>>> import numpy as np
>>> np.set_printoptions(suppress=True, linewidth=200)
>>> rng = np.random.default_rng(345)
>>> W0 = np.eye(3, dtype=int)[rng.permutation(3)]
>>> W0
array([[0, 1, 0],
       [1, 0, 0],
       [0, 0, 1]])
>>> # orthonormal columns
>>> np.linalg.matrix_power(W0, 4)
array([[1, 0, 0],
       [0, 1, 0],
       [0, 0, 1]])
>>> assert W0 == W0.T
Traceback (most recent call last):
  File "<python-input-7>", line 1, in <module>
    assert W0 == W0.T
           ^^^^^^^^^^
ValueError: The truth value of an array with more than one element is ambiguous. Use a.any() or a.all()
>>> W0.inv()
Traceback (most recent call last):
  File "<python-input-8>", line 1, in <module>
    W0.inv()
    ^^^^^^
AttributeError: 'numpy.ndarray' object has no attribute 'inv'
>>> np.allclose(W0 @ W0.T, W0.T @ W0)
True
>>> C2 = W0.T @ W0
>>> (W0 @ W0.T).shape
(3, 3)
>>> np.allclose(C2, C2.T)
True
>>> C2
array([[1, 0, 0],
       [0, 1, 0],
       [0, 0, 1]])
>>> np.trace(C2), (W0 ** 2).sum()
(np.int64(3), np.int64(3))
>>> (np.linalg.matrix_power((W0 != 0) + (W0.T != 0) + np.eye(3), 3) > 0).astype(int)
array([[1, 1, 0],
       [1, 1, 0],
       [0, 0, 1]])
>>> (W0 != 0).astype(int)
array([[0, 1, 0],
       [1, 0, 0],
       [0, 0, 1]])
>>> W0 @ W0
array([[1, 0, 0],
       [0, 1, 0],
       [0, 0, 1]])
